$ python3 -q
>>> import numpy as np
>>> np.set_printoptions(suppress=True, linewidth=160)
>>> tidy = lambda a: np.round(a, 2) + 0
>>> A = np.load("x.npy")
>>> A
array([[ 1. , -1.9, -1.8, -1.1,  0. ,  0.1, -0.3,  0. ,  2.1],
       [-0.6,  0.7, -0.3, -0.9,  0.7,  1.3, -1.3, -0.8,  2.4],
       [ 0.6, -0.7,  0.8,  2.3, -0.3,  1. , -0.8, -0.8, -0.3],
       [-0.6, -0.4, -0.1,  0.6, -2.2, -0.3,  1. , -1. ,  0.3],
       [-2.2,  0.9,  1.4,  0.4,  0.2,  0.3,  0.9,  0.3,  0.9],
       [ 1.7,  1.9,  1.2,  0.4,  0.4,  0.8, -1.3, -0.4,  1.5],
       [-1. ,  0.5,  1.3,  1.1,  0.9,  2.4, -1.7, -0.3, -3.6],
       [ 0.3, -0.9,  0. , -1.6,  0. ,  0.9,  2.3, -0.3,  5.1]])
>>> U, sv = np.linalg.svd(A)
Traceback (most recent call last):
  File "<python-input-5>", line 1, in <module>
    U, sv = np.linalg.svd(A)
    ^^^^^
ValueError: too many values to unpack (expected 2)
>>> U, sv, Vh = np.linalg.svd(A, full_matrices=False)
>>> (sv > 1e-8).sum()
np.int64(8)
>>> tidy(U.T @ U)
array([[1., 0., 0., 0., 0., 0., 0., 0.],
       [0., 1., 0., 0., 0., 0., 0., 0.],
       [0., 0., 1., 0., 0., 0., 0., 0.],
       [0., 0., 0., 1., 0., 0., 0., 0.],
       [0., 0., 0., 0., 1., 0., 0., 0.],
       [0., 0., 0., 0., 0., 1., 0., 0.],
       [0., 0., 0., 0., 0., 0., 1., 0.],
       [0., 0., 0., 0., 0., 0., 0., 1.]])
>>> tidy(Vh @ Vh.T)
array([[1., 0., 0., 0., 0., 0., 0., 0.],
       [0., 1., 0., 0., 0., 0., 0., 0.],
       [0., 0., 1., 0., 0., 0., 0., 0.],
       [0., 0., 0., 1., 0., 0., 0., 0.],
       [0., 0., 0., 0., 1., 0., 0., 0.],
       [0., 0., 0., 0., 0., 1., 0., 0.],
       [0., 0., 0., 0., 0., 0., 1., 0.],
       [0., 0., 0., 0., 0., 0., 0., 1.]])
>>> np.count_nonzero(A)
np.int64(68)
>>> tidy(A.mean(axis=0))
array([-0.1 ,  0.01,  0.31,  0.15, -0.04,  0.81, -0.15, -0.41,  1.05])
>>> tidy(A - A[0])
array([[ 0. ,  0. ,  0. ,  0. ,  0. ,  0. ,  0. ,  0. ,  0. ],
       [-1.6,  2.6,  1.5,  0.2,  0.7,  1.2, -1. , -0.8,  0.3],
       [-0.4,  1.2,  2.6,  3.4, -0.3,  0.9, -0.5, -0.8, -2.4],
       [-1.6,  1.5,  1.7,  1.7, -2.2, -0.4,  1.3, -1. , -1.8],
       [-3.2,  2.8,  3.2,  1.5,  0.2,  0.2,  1.2,  0.3, -1.2],
       [ 0.7,  3.8,  3. ,  1.5,  0.4,  0.7, -1. , -0.4, -0.6],
       [-2. ,  2.4,  3.1,  2.2,  0.9,  2.3, -1.4, -0.3, -5.7],
       [-0.7,  1. ,  1.8, -0.5,  0. ,  0.8,  2.6, -0.3,  3. ]])
>>> tidy(A.sum(axis=1))
array([-1.9,  1.2,  1.8, -2.7,  3.1,  6.2, -0.4,  5.8])
>>> A.shape
(8, 9)
>>> tidy(np.linalg.svd(A, compute_uv=False))
array([8.11, 4.75, 3.91, 3.2 , 2.86, 1.92, 1.31, 0.35])
>>> tidy(np.diff(A, axis=0))
array([[-1.6,  2.6,  1.5,  0.2,  0.7,  1.2, -1. , -0.8,  0.3],
       [ 1.2, -1.4,  1.1,  3.2, -1. , -0.3,  0.5,  0. , -2.7],
       [-1.2,  0.3, -0.9, -1.7, -1.9, -1.3,  1.8, -0.2,  0.6],
       [-1.6,  1.3,  1.5, -0.2,  2.4,  0.6, -0.1,  1.3,  0.6],
       [ 3.9,  1. , -0.2,  0. ,  0.2,  0.5, -2.2, -0.7,  0.6],
       [-2.7, -1.4,  0.1,  0.7,  0.5,  1.6, -0.4,  0.1, -5.1],
       [ 1.3, -1.4, -1.3, -2.7, -0.9, -1.5,  4. ,  0. ,  8.7]])
>>> np.abs(A).max()
np.float64(5.1)
>>> tidy(A.sum(axis=0))
array([-0.8,  0.1,  2.5,  1.2, -0.3,  6.5, -1.2, -3.3,  8.4])
>>> np.unravel_index(np.abs(A).argmax(), A.shape)
(np.int64(7), np.int64(8))
